% ipython --no-banner

In [1]: import numpy as np

In [2]: np.set_printoptions(suppress=True, linewidth=120)

In [3]: rnd = lambda a: np.round(a, 2) + 0

In [4]: out = np.array([[2, 5], [3, 4], [0, 1]])

In [5]: F = np.tile(out, (2, 3))

In [6]: F
Out[6]: 
array([[2, 5, 2, 5, 2, 5],
       [3, 4, 3, 4, 3, 4],
       [0, 1, 0, 1, 0, 1],
       [2, 5, 2, 5, 2, 5],
       [3, 4, 3, 4, 3, 4],
       [0, 1, 0, 1, 0, 1]])

In [7]: rng = np.random.default_rng(1409)

In [8]: labels = rng.permutation(6)

In [9]: labels
Out[9]: array([2, 0, 1, 4, 5, 3])

In [10]: out = F[labels][:, labels]

In [11]: np.allclose(out, F)
Out[11]: False

In [12]: np.trace(out)
Out[12]: np.int64(15)

In [13]: rnd(F @ np.linalg.pinv(F) @ F)
Out[13]: 
array([[2., 5., 2., 5., 2., 5.],
       [3., 4., 3., 4., 3., 4.],
       [0., 1., 0., 1., 0., 1.],
       [2., 5., 2., 5., 2., 5.],
       [3., 4., 3., 4., 3., 4.],
       [0., 1., 0., 1., 0., 1.]])

In [14]: try:
    ...:     np.linalg.inv(F)
    ...: except np.linalg.LinAlgError as e:
    ...:     print("failed:", e)
    ...: 
failed: Singular matrix

In [15]: np.linalg.lstsq(F[:-1].T, F[-1])[2]
Out[15]: np.int32(2)

In [16]: out = np.array([[4]])

In [17]: cent = np.array([[9, 4], [9, -8]])

In [18]: K = np.block([[out, np.array([[3, 2]])], [np.zeros((2, 1)), cent]])

In [19]: K
Out[19]: 
array([[ 4.,  3.,  2.],
       [ 0.,  9.,  4.],
       [ 0.,  9., -8.]])

In [20]: np.einsum("ii->", K)
Out[20]: np.float64(5.0)

In [21]: np.einsum("ij,ji->", K, K)
Out[21]: np.float64(233.0)

In [22]: np.kron(np.eye(2, dtype=int), K)
Out[22]: 
array([[ 4.,  3.,  2.,  0.,  0.,  0.],
       [ 0.,  9.,  4.,  0.,  0.,  0.],
       [ 0.,  9., -8.,  0.,  0., -0.],
       [ 0.,  0.,  0.,  4.,  3.,  2.],
       [ 0.,  0.,  0.,  0.,  9.,  4.],
       [ 0.,  0., -0.,  0.,  9., -8.]])

In [23]: proj = np.triu(np.array([[0, 0, 3], [-2, -4, 0], [-5, -3, 3]]), 1) + np.eye(3)

In [24]: out = proj @ K @ np.linalg.inv(proj)

In [25]: rnd(np.poly(out))
Out[25]: array([   1.,   -5., -104.,  432.])

In [26]: np.trace(out), np.trace(K)
Out[26]: (np.float64(5.0), np.float64(5.0))

In [27]: rnd(np.linalg.det(out))
Out[27]: np.float64(-432.0)

In [28]: out
Out[28]: 
array([[  4.,  30., -34.],
       [  0.,   9.,   4.],
       [  0.,   9.,  -8.]])

In [29]: np.linalg.matrix_rank(out)
Out[29]: np.int64(3)

In [30]: x0 = np.array([1, 2, 0])

In [31]: y = out @ x0

In [32]: c, lr = np.zeros(3), 1 / np.linalg.norm(out, 2) ** 2

In [33]: for i in range(30):
    ...:     c -= lr * out.T @ (out @ c - y)
    ...:     if i % 5 == 0: print(i, round(np.linalg.norm(out @ c - y), 2))
    ...: 
0 13.04
5 10.63
10 8.67
15 7.08
20 5.78
25 4.74

In [34]: rnd(c)
Out[34]: array([ 0.09,  1.71, -0.36])

In [35]: A = np.load("run4.npy")

In [36]: A
Out[36]: 
array([[ 1,  1, -1, -1, -1, -1,  1,  1],
       [ 1,  1,  1,  1, -1, -1, -1, -1],
       [ 1, -1, -1,  1, -1,  1,  1, -1]])

In [37]: out = A[0, 0] * A[1:] - np.outer(A[1:, 0], A[0])

In [38]: out
Out[38]: 
array([[ 0,  0,  2,  2,  0,  0, -2, -2],
       [ 0, -2,  0,  2,  0,  2,  0, -2]])

In [39]: A[:, 0] / A[0, 0]
Out[39]: array([1., 1., 1.])

In [40]: out[1] @ out[0]
Out[40]: np.int64(8)

In [41]: rnd(np.linalg.norm(out, "nuc"))
Out[41]: np.float64(7.73)

In [42]: rnd(np.linalg.norm(out, axis=0))
Out[42]: array([0.  , 2.  , 2.  , 2.83, 0.  , 2.  , 2.  , 2.83])

In [43]: rnd(np.linalg.norm(out, 1)), rnd(np.linalg.norm(out, np.inf))
Out[43]: (np.float64(4.0), np.float64(8.0))

In [44]: rnd(np.linalg.norm(out, axis=1))
Out[44]: array([4., 4.])

In [45]: rnd(np.linalg.norm(out, 2))
Out[45]: np.float64(4.9)

In [46]: rnd(np.linalg.norm(out[1] - out[0]))
Out[46]: np.float64(4.0)

In [47]: rnd(np.linalg.norm(out) ** 2 / np.linalg.norm(out, 2) ** 2)
Out[47]: np.float64(1.33)

In [48]: out = A / np.sqrt((A ** 2).mean(axis=1, keepdims=True))

In [49]: np.linalg.matrix_rank(A - A.mean(axis=1, keepdims=True))
Out[49]: np.int64(3)

In [50]: rnd(np.linalg.norm(out, axis=1))
Out[50]: array([2.83, 2.83, 2.83])

In [51]: np.linalg.matrix_rank(out) == np.linalg.matrix_rank(A)
Out[51]: np.True_

In [52]: x0 = np.array([-3, -3, -1, -3, -1, 0, -3, -2])

In [53]: h1 = np.maximum(A @ x0, 0)

In [54]: np.maximum(A @ (3 * x0), 0)
Out[54]: array([0, 0, 0])

In [55]: h1
Out[55]: array([0, 0, 0])

In [56]: np.flatnonzero(h1 > 1e-9)
Out[56]: array([], dtype=int64)

In [57]: A.T @ h1
Out[57]: array([0, 0, 0, 0, 0, 0, 0, 0])

In [58]: out = A / np.linalg.norm(A, axis=1, keepdims=True)

In [59]: C2 = out @ out.T

In [60]: rnd(C2)
Out[60]: 
array([[1., 0., 0.],
       [0., 1., 0.],
       [0., 0., 1.]])

In [61]: rnd(np.linalg.norm(out, axis=1))
Out[61]: array([1., 1., 1.])

In [62]: (C2 - 2 * np.eye(3)).round(6).argmax(axis=1)
Out[62]: array([1, 0, 0])

In [63]: (np.abs(C2) > 0.9).astype(int)
Out[63]: 
array([[1, 0, 0],
       [0, 1, 0],
       [0, 0, 1]])

In [64]: mat = np.load("out2.npy")

In [65]: mat
Out[65]: 
array([[ 0.,  8., -6.],
       [ 8.,  0.,  0.],
       [-6.,  0.,  0.]])

In [66]: theta = np.radians(15)

In [67]: r_ = np.eye(3)

In [68]: r_[0, 0] = r_[1, 1] = np.cos(theta)

In [69]: r_[0, 1], r_[1, 0] = -np.sin(theta), np.sin(theta)

In [70]: rnd(r_)
Out[70]: 
array([[ 0.97, -0.26,  0.  ],
       [ 0.26,  0.97,  0.  ],
       [ 0.  ,  0.  ,  1.  ]])

In [71]: out = mat @ r_.T

In [72]: np.allclose(mat @ mat.T, out @ out.T)
Out[72]: True

In [73]: rnd(out)
Out[73]: 
array([[-2.07,  7.73, -6.  ],
       [ 7.73,  2.07,  0.  ],
       [-5.8 , -1.55,  0.  ]])

In [74]: rnd(np.abs(out - mat).max(axis=0))
Out[74]: array([2.07, 2.07, 0.  ])

In [75]: r = np.linalg.matrix_rank(out)

In [76]: r
Out[76]: np.int64(2)

In [77]: ns = np.linalg.svd(out)[2][r:].T

In [78]: [int(np.linalg.matrix_rank(np.delete(out, i, axis=0))) for i in range(3)]
Out[78]: [1, 2, 2]

In [79]: np.allclose(out @ ns, 0)
Out[79]: True

In [80]: E = np.array([[0, 1, 0], [1, 0, 0], [0, 0, 1]])

In [81]: O, r_ = np.linalg.qr(E)

In [82]: np.abs(np.diag(r_))
Out[82]: array([1., 1., 1.])

In [83]: np.allclose(r_.T @ r_, E.T @ E)
Out[83]: True

In [84]: r_
Out[84]: 
array([[-1.,  0.,  0.],
       [ 0., -1.,  0.],
       [ 0.,  0.,  1.]])

In [85]: x0 = np.array([1, 5, 1])

In [86]: y = E @ x0

In [87]: y
Out[87]: array([5, 1, 1])

In [88]: rnd(np.linalg.solve(E.T, E[1]))
Out[88]: array([0., 1., 0.])

In [89]: rnd(np.linalg.solve(E, -2 * y))
Out[89]: array([ -2., -10.,  -2.])

In [90]: feats = np.loadtxt("mat.csv", delimiter=",")

In [91]: feats
Out[91]: 
array([[ 1.2,  0.5,  1.8],
       [-1.2,  1.1, -0.8],
       [-1.8, -0.3, -0.6],
       [-0.4,  0.9,  0.9]])

In [92]: proj = feats @ np.linalg.solve(feats.T @ feats, feats.T)

In [93]: rnd(np.linalg.eigvalsh(proj))
Out[93]: array([0., 1., 1., 1.])

In [94]: rnd(proj)
Out[94]: 
array([[ 0.65, -0.21, -0.18,  0.39],
       [-0.21,  0.87, -0.11,  0.23],
       [-0.18, -0.11,  0.91,  0.2 ],
       [ 0.39,  0.23,  0.2 ,  0.56]])

In [95]: rnd((np.eye(4) - proj) @ feats)
Out[95]: 
array([[0., 0., 0.],
       [0., 0., 0.],
       [0., 0., 0.],
       [0., 0., 0.]])

In [96]: out = np.array([[0, 5, -4], [2, 5, -3], [5, -1, 4]])

In [97]: rnd(out.T @ feats.T)
Out[97]: 
array([[10. , -1.8, -3.6,  6.3],
       [ 6.7,  0.3, -9.9,  1.6],
       [ 0.9, -1.7,  5.7,  2.5]])

In [98]: np.linalg.matrix_rank(np.vstack([feats, out.T]))
Out[98]: np.int64(3)

In [99]: np.vstack([feats, out.T]).shape
Out[99]: (7, 3)

In [100]: rnd(feats @ out)
Out[100]: 
array([[10. ,  6.7,  0.9],
       [-1.8,  0.3, -1.7],
       [-3.6, -9.9,  5.7],
       [ 6.3,  1.6,  2.5]])

In [101]: rnd(np.linalg.norm(feats[2], 1)), rnd(np.linalg.norm(feats[2], np.inf))
Out[101]: (np.float64(2.7), np.float64(1.8))

In [102]: rnd(np.linalg.norm(feats[2] - feats[3]))
Out[102]: np.float64(2.38)

In [103]: rnd(np.linalg.norm(feats, 2))
Out[103]: np.float64(3.09)

In [104]: rnd(feats[2] @ feats[3])
Out[104]: np.float64(-0.09)

In [105]: out = np.array([[2, 0, 0, 1]])

In [106]: X = out.T @ out

In [107]: X
Out[107]: 
array([[4, 0, 0, 2],
       [0, 0, 0, 0],
       [0, 0, 0, 0],
       [2, 0, 0, 1]])

In [108]: rnd(np.sort(np.linalg.eigvals(X).real))
Out[108]: array([0., 0., 0., 5.])

In [109]: np.argsort(-np.linalg.norm(X, axis=0).round(6), kind="stable")[:3]
Out[109]: array([0, 3, 1])

In [110]: [round(float(x), 2) for x in np.linalg.svd(X, compute_uv=False)[:3]]
Out[110]: [5.0, 0.0, 0.0]

In [111]: np.linalg.lstsq(X[:-1].T, X[-1])[2]
Out[111]: np.int32(1)

In [112]: np.abs(np.diag(np.linalg.qr(X)[1])) > 1e-9
Out[112]: array([ True, False, False, False])

In [113]: rnd(X @ np.linalg.pinv(X) @ X)
Out[113]: 
array([[4., 0., 0., 2.],
       [0., 0., 0., 0.],
       [0., 0., 0., 0.],
       [2., 0., 0., 1.]])

In [114]: try:
     ...:     np.linalg.inv(X)
     ...: except np.linalg.LinAlgError as e:
     ...:     print(e)
     ...: 
Singular matrix

In [115]: np.unique(X.round(6), axis=0).shape
Out[115]: (3, 4)

In [116]: rnd(np.trace(np.linalg.pinv(X) @ X))
Out[116]: np.float64(1.0)

In [117]: r = np.linalg.matrix_rank(X)

In [118]: r
Out[118]: np.int64(1)

In [119]: ns = np.linalg.svd(X)[2][r:].T

In [120]: [int(np.linalg.matrix_rank(X[:, :j + 1])) for j in range(4)]
Out[120]: [1, 1, 1, 1]

In [121]: np.allclose(X @ ns, 0)
Out[121]: True

In [122]: X @ ns
Out[122]: 
array([[0., 0., 0.],
       [0., 0., 0.],
       [0., 0., 0.],
       [0., 0., 0.]])
